>>> import numpy as np
>>> np.set_printoptions(precision=1, suppress=True, linewidth=100)
>>> mat = np.array([[0.6, -1.7, -0.6, -1.7],
...     [-0.9, 0.0, 0.2, -0.8],
...     [0.2, -1.4, 0.8, -2.6],
...     [2.7, -0.5, -1.4, -0.4],
...     [-1.2, 0.4, 1.2, -1.4],
...     [1.3, -0.7, -1.8, 0.3],
...     [-0.3, -0.1, 1.3, -2.5],
...     [0.5, -1.0, -0.4, 0.0],
...     [-0.1, 1.1, 1.3, -0.4],
...     [-2.0, 1.4, 1.6, 0.7],
...     [0.0, 0.1, 0.6, 0.2],
...     [-1.3, -0.1, 0.4, -0.5],
...     [-1.1, 0.5, -1.8, 0.0],
...     [-0.3, 1.6, -0.2, 1.0],
...     [-2.2, 0.8, 0.6, 0.4],
...     [0.0, 0.4, 0.1, -1.4]])
>>> rng = np.random.default_rng(1407)
>>> mat[:, 0] = -1 * mat[:, 3] + 0.3 * rng.normal(size=16)
>>> print(mat)
[[ 1.8 -1.7 -0.6 -1.7]
 [ 0.2  0.   0.2 -0.8]
 [ 2.6 -1.4  0.8 -2.6]
 [ 1.1 -0.5 -1.4 -0.4]
 [ 1.1  0.4  1.2 -1.4]
 [-0.6 -0.7 -1.8  0.3]
 [ 2.6 -0.1  1.3 -2.5]
 [ 0.5 -1.  -0.4  0. ]
 [ 0.8  1.1  1.3 -0.4]
 [-1.1  1.4  1.6  0.7]
 [-0.5  0.1  0.6  0.2]
 [ 0.7 -0.1  0.4 -0.5]
 [ 0.4  0.5 -1.8  0. ]
 [-0.3  1.6 -0.2  1. ]
 [-0.2  0.8  0.6  0.4]
 [ 1.2  0.4  0.1 -1.4]]
>>> x = np.array([3, -2, -5, -5])
>>> target = mat @ x
>>> print(np.round(np.linalg.pinv(mat) @ mat, 1) + 0)
[[1. 0. 0. 0.]
 [0. 1. 0. 0.]
 [0. 0. 1. 0.]
 [0. 0. 0. 1.]]
>>> print(np.linalg.lstsq(mat, target)[0])
[ 3. -2. -5. -5.]
>>> target = target + 0.1 * rng.normal(size=16)
>>> print(target)
[ 20.2   4.   19.5  13.2   3.6   7.2  14.2   5.5  -4.4 -17.6  -5.8   2.7   9.4  -8.2  -7.    9.4]
>>> c, *_ = np.linalg.lstsq(mat, target)
>>> print(c.round())
[ 3. -2. -5. -5.]
>>> print(np.round(mat.T @ (target - mat @ c), 1) + 0)
[0. 0. 0. 0.]
>>> print(round(float(np.linalg.norm(target - mat @ c)), 1))
0.4
>>> print([round(float(np.linalg.norm(np.linalg.solve(mat.T @ mat + lam * np.eye(4), mat.T @ target))), 2) for lam in (0, 1, 10, 100)])
[8.0, 7.4, 5.62, 1.95]
>>> lab = mat[:, 1] > np.median(mat[:, 1])
>>> u = mat[lab].mean(axis=0) - mat[~lab].mean(axis=0)
>>> print(((mat - mat.mean(axis=0)) @ u > 0).astype(int))
[0 1 0 0 0 0 0 0 1 1 1 0 1 1 1 0]
>>> print(round((((mat - mat.mean(axis=0)) @ u > 0) == lab).mean(), 1))
0.8
>>> out = np.c_[mat[:, :2] @ np.array([[0, 2], [0, 0]]), np.array([-2, 4, 4, -2, -9, -5, 2, -1, -9, -5, -3, -1, -2, -6, 7, -1])]
>>> print(out)
[[ 0.   3.5 -2. ]
 [ 0.   0.5  4. ]
 [ 0.   5.1  4. ]
 [ 0.   2.1 -2. ]
 [ 0.   2.3 -9. ]
 [ 0.  -1.2 -5. ]
 [ 0.   5.2  2. ]
 [ 0.   1.  -1. ]
 [ 0.   1.5 -9. ]
 [ 0.  -2.1 -5. ]
 [ 0.  -0.9 -3. ]
 [ 0.   1.4 -1. ]
 [ 0.   0.8 -2. ]
 [ 0.  -0.7 -6. ]
 [ 0.  -0.4  7. ]
 [ 0.   2.4 -1. ]]
>>> print(np.linalg.matrix_rank(out))
2
>>> print(np.linalg.norm(np.linalg.qr(mat)[0].T @ out, axis=0) ** 2 / ((out ** 2).sum(axis=0) + 1e-12))
[0.  1.  0.2]
>>> u, g = mat[6], mat[1]
>>> print(np.round(u @ u, 1))
14.8
>>> p = (u @ g) / (u @ u) * u
>>> print(round(float(np.linalg.norm(u + g) ** 2 + np.linalg.norm(u - g) ** 2), 1))
31.1
>>> print(np.round(g - p, 1) + 0)
[-0.3  0.  -0.1 -0.3]
>>> print(np.linalg.matrix_rank(np.outer(u, g)))
1
>>> print(round((g - p) @ u, 1))
0.0
>>> print(np.round(np.outer(u, g), 1) + 0)
[[ 0.6  0.   0.5 -2.1]
 [ 0.   0.   0.   0.1]
 [ 0.3  0.   0.3 -1. ]
 [-0.6  0.  -0.5  2. ]]
>>> data = np.loadtxt("w.csv", delimiter=",")
>>> print(data)
[[-11.4   5.3 -24.2 -37.8  17.9 -28.7]
 [-11.    5.5   6.6 -17.8  -3.5   6.4]
 [-17.7 -14.3  -3.7  -7.3   9.1  -9.3]
 [ 11.5  15.3  -3.   -4.2  -5.9   3.4]
 [ -4.1  -9.6   5.9  12.7  -2.7   6.3]
 [ -0.1  -6.6  -1.6   9.6   0.6  -0.7]
 [ -7.  -10.3   7.1  10.   -2.5   6.7]
 [ -0.8  -4.5  -3.4   4.5   1.7  -2.8]
 [ -8.9 -12.3   2.6   7.    1.6   0.9]
 [ -0.8  -3.5 -15.2  -4.5   9.7 -16.1]
 [ 16.   19.7   8.    3.6 -15.8  17.7]
 [ -6.4  -5.2   2.    0.7  -0.1   1.6]
 [  2.9  11.5   5.5  -6.3  -8.4  10.1]
 [  6.8  -0.1  22.4  26.2 -19.3  29.4]
 [ 15.2  28.1   3.8 -11.9 -14.1  13.6]
 [ -9.2  -2.4   5.3  -5.2  -1.9   4.7]
 [ -1.8   7.7  20.3   1.4 -16.4  25.1]
 [-17.1 -11.4   2.7  -6.2   4.1  -1.5]
 [ -1.1  18.2  -4.2 -27.5  -1.5  -1.6]
 [  0.2   8.    0.2  -8.8  -3.2   2.8]
 [  7.2  13.3  11.8   1.9 -14.4  18.8]
 [ 13.9  16.  -22.5 -13.9   6.5 -17.9]
 [  2.   25.5  -0.6 -30.6  -6.3   4.2]
 [ 20.4  11.2  -0.8  16.   -9.7   8.2]
 [ -5.7   3.2   3.6  -8.7  -2.8   4.4]
 [ -5.4   5.4   4.7 -10.6  -4.    6. ]
 [ -8.6 -10.9  -5.6   0.3   6.9  -8.3]
 [ -0.4   4.6  -4.8  -8.2   1.   -3.3]
 [ -7.2  -7.5   1.6   2.3   0.9   0.7]
 [ -3.1 -10.1  -1.3  10.1   2.   -1.6]
 [ -7.9  -5.1   1.4  -2.1   0.8   0.5]
 [ -4.3  -0.5 -17.9 -15.3  12.2 -19.9]
 [  0.8  11.8   5.5  -9.7  -7.8   9.5]
 [  3.8  -0.4 -14.5  -1.4   7.1 -13.5]]
>>> Ac = data - data.mean(axis=0)
>>> left, sigma, Vh = np.linalg.svd(Ac, full_matrices=False)
>>> print((np.sign(left[:, 0]) == np.sign(left[0, 0])).astype(int))
[1 1 1 0 0 0 0 1 0 1 0 0 0 0 0 0 0 1 1 0 0 1 1 0 0 0 1 1 1 1 1 1 0 1]
>>> print(Vh[0] * np.sign(Vh[0, np.abs(Vh[0]).argmax()]))
[ 0.2  0.1  0.5  0.4 -0.4  0.6]
>>> basis = np.sign(np.array([[2, 1, 2, 1], [1, 1, 0, 1], [0, 0, 2, 2], [2, 0, 1, 0]]))
>>> out = (np.tril(basis, -1) + np.eye(4)) @ (np.triu(basis, 1) + np.eye(4))
>>> ev = np.array([4, 5, 5, 0])
>>> J = np.rint(out * ev @ np.linalg.inv(out)) + 0
>>> print(J)
[[  9.   1.   7.  -6.]
 [  9.   6.  12. -11.]
 [  5.   0.  10.  -5.]
 [ 14.   1.  17. -11.]]
>>> P = np.triu(np.array([[-2, 1, 1, 0], [-2, -1, 0, 1], [1, -2, 0, 0], [0, 2, -2, -1]]), 1) + np.eye(4)
>>> out = P @ J @ np.linalg.inv(P)
>>> print(np.linalg.matrix_rank(out))
3
>>> print(np.round(np.poly(out), 1) + 0)
[   1.  -14.   65. -100.    0.]
>>> print(round(float(np.linalg.det(out)), 1))
0.0
>>> print(np.trace(out), np.trace(J))
14.0 14.0
>>> print(out)
[[ 23. -16.   6.  -6.]
 [ 23. -16.   6.  -6.]
 [  5.  -5.   5.   0.]
 [ 14. -13.   3.   2.]]
>>> left, sigma, Vh = np.linalg.svd(J)
>>> print(sigma.round(1) + 0)
[35.6  5.3  3.6  0. ]
>>> out = left[:, :3] @ np.diag(sigma[:3]) @ Vh[:3]
>>> print(out.round(1) + 0)
[[  9.   1.   7.  -6.]
 [  9.   6.  12. -11.]
 [  5.   0.  10.  -5.]
 [ 14.   1.  17. -11.]]
>>> print(round(np.abs(J - out).max(), 1))
0.0
>>> print(round(np.linalg.eigvals(J).sum().real, 1))
14.0
>>> print(round(np.linalg.det(2 * J), 1), round(np.linalg.det(J), 1))
0.0 0.0
>>> print(np.round(np.linalg.eigvals(J), 1) + 0)
[0.+0.j 4.+0.j 5.+0.j 5.+0.j]
>>> rank = np.linalg.matrix_rank(J)
>>> print(rank)
3
>>> ns = np.linalg.svd(J)[2][rank:].T
>>> print([int(np.linalg.matrix_rank(J[:i])) for i in range(1, len(J) + 1)])
[1, 2, 3, 3]
>>> print([int(np.linalg.matrix_rank(np.delete(J, i, axis=0))) for i in range(4)])
[3, 2, 3, 3]
>>> print(np.linalg.matrix_rank(J.T @ J), np.linalg.matrix_rank(J @ J.T))
3 3
>>> print(np.argsort(-np.linalg.norm(J, axis=0).round(6), kind="stable")[:3])
[2 0 3]
>>> print([round(float(x), 1) for x in np.linalg.svd(J, compute_uv=False)[:3]])
[35.6, 5.3, 3.6]
>>> W0 = np.loadtxt("block15.csv", delimiter=",")
>>> print(W0)
[[  1.  -3.   9. -27.]
 [  1.  -2.   4.  -8.]
 [  1.  -1.   1.  -1.]
 [  1.   0.   0.   0.]
 [  1.   1.   1.   1.]
 [  1.   2.   4.   8.]
 [  1.   3.   9.  27.]
 [  1.   4.  16.  64.]
 [  1.   5.  25. 125.]
 [  1.   6.  36. 216.]]
>>> dist = np.linalg.norm(mat[:, None] - mat[None], axis=-1)
>>> print(dist.shape)
(16, 16)
>>> print(np.linalg.norm(mat, axis=1))
[3.  0.9 4.  1.9 2.2 2.  3.8 1.2 1.9 2.5 0.8 1.  1.9 1.9 1.1 1.9]
>>> print(np.linalg.norm(mat - mat.mean(axis=0), axis=1))
[2.5 0.5 3.2 1.7 1.5 2.5 3.  1.3 1.6 2.9 1.4 0.3 2.1 2.4 1.6 1.1]
>>> print(np.linalg.matrix_rank(dist ** 2))
6
>>> print((dist + 1e9 * np.eye(16)).round(6).argmin(axis=1))
[ 2 11  6  7 15 12  2 11  4 14 14  1  3 14 10  4]
>>> print(dist[2])
[1.9 3.3 0.  3.6 2.6 5.1 1.4 3.6 3.8 5.7 4.4 3.1 4.7 5.6 4.6 2.6]
>>> print(dist.mean(axis=1).argmax())
2
>>> print(dist[:5, :5])
[[0.  2.6 1.9 2.1 2.9]
 [2.6 0.  3.3 1.9 1.5]
 [1.9 3.3 0.  3.6 2.6]
 [2.1 1.9 3.6 0.  2.9]
 [2.9 1.5 2.6 2.9 0. ]]
>>> out = np.c_[W0[:, :3] @ np.array([[-1, 0, -2], [1, 0, -1], [-1, 0, -2]]), np.array([3, 3, 1, 1, 1, 3, 0, 3, 3, 4])]
>>> print(out)
[[-13.   0. -17.   3.]
 [ -7.   0.  -8.   3.]
 [ -3.   0.  -3.   1.]
 [ -1.   0.  -2.   1.]
 [ -1.   0.  -5.   1.]
 [ -3.   0. -12.   3.]
 [ -7.   0. -23.   0.]
 [-13.   0. -38.   3.]
 [-21.   0. -57.   3.]
 [-31.   0. -80.   4.]]
>>> print(np.round(np.linalg.lstsq(W0, out[:, 0])[0], 1) + 0)
[-1.  1. -1.  0.]
>>> print(np.linalg.norm(np.linalg.qr(W0)[0].T @ out, axis=0) ** 2 / ((out ** 2).sum(axis=0) + 1e-12))
[1.  0.  1.  0.9]
>>> rank = np.linalg.matrix_rank(out)
>>> print(rank)
3
>>> ns = np.linalg.svd(out)[2][rank:].T
>>> print(ns[:, 0] / ns[np.abs(ns[:, 0]).round(6).argmax(), 0])
[ 0.  1. -0. -0.]
>>> print([int(np.linalg.matrix_rank(out[:i])) for i in range(1, len(out) + 1)])
[1, 2, 3, 3, 3, 3, 3, 3, 3, 3]
>>> print([int(np.linalg.matrix_rank(np.delete(out, i, axis=0))) for i in range(10)])
[3, 3, 3, 3, 3, 3, 3, 3, 3, 3]
>>> print(ns @ ns.T)
[[0. 0. 0. 0.]
 [0. 1. 0. 0.]
 [0. 0. 0. 0.]
 [0. 0. 0. 0.]]
>>> print(np.linalg.matrix_rank(out.T @ out), np.linalg.matrix_rank(out @ out.T))
3 3
>>> print(ns.shape)
(4, 1)
>>> P = W0 @ np.linalg.solve(W0.T @ W0, W0.T)
>>> print(np.round(np.linalg.eigvalsh(P), 1) + 0)
[0. 0. 0. 0. 0. 0. 1. 1. 1. 1.]
>>> print(np.round(P @ W0[:, 1], 1) + 0)
[-3. -2. -1.  0.  1.  2.  3.  4.  5.  6.]
>>> print(np.trace(P))
4.0
>>> print(np.allclose(P @ P, P))
True
>>> arr = np.arange(182).reshape(14, 13) + 4
>>> print(arr)
[[  4   5   6   7   8   9  10  11  12  13  14  15  16]
 [ 17  18  19  20  21  22  23  24  25  26  27  28  29]
 [ 30  31  32  33  34  35  36  37  38  39  40  41  42]
 [ 43  44  45  46  47  48  49  50  51  52  53  54  55]
 [ 56  57  58  59  60  61  62  63  64  65  66  67  68]
 [ 69  70  71  72  73  74  75  76  77  78  79  80  81]
 [ 82  83  84  85  86  87  88  89  90  91  92  93  94]
 [ 95  96  97  98  99 100 101 102 103 104 105 106 107]
 [108 109 110 111 112 113 114 115 116 117 118 119 120]
 [121 122 123 124 125 126 127 128 129 130 131 132 133]
 [134 135 136 137 138 139 140 141 142 143 144 145 146]
 [147 148 149 150 151 152 153 154 155 156 157 158 159]
 [160 161 162 163 164 165 166 167 168 169 170 171 172]
 [173 174 175 176 177 178 179 180 181 182 183 184 185]]
>>> print(np.linalg.norm(arr, axis=1))
[ 38.5  84.  130.5 177.2 224.  270.8 317.6 364.4 411.3 458.1 505.  551.8 598.7 645.5]
>>> print(np.round(np.linalg.norm(arr[11], 1), 1), round(np.linalg.norm(arr[11], np.inf), 1))
1989.0 159.0
>>> print(np.linalg.norm(arr, axis=0))
[384.8 388.1 391.3 394.5 397.8 401.  404.3 407.6 410.9 414.2 417.5 420.8 424.1]
>>> print(np.round(np.linalg.norm(arr) ** 2 / np.linalg.norm(arr, 2) ** 2, 1))
1.0
>>> print(arr[11] @ arr[8])
226928
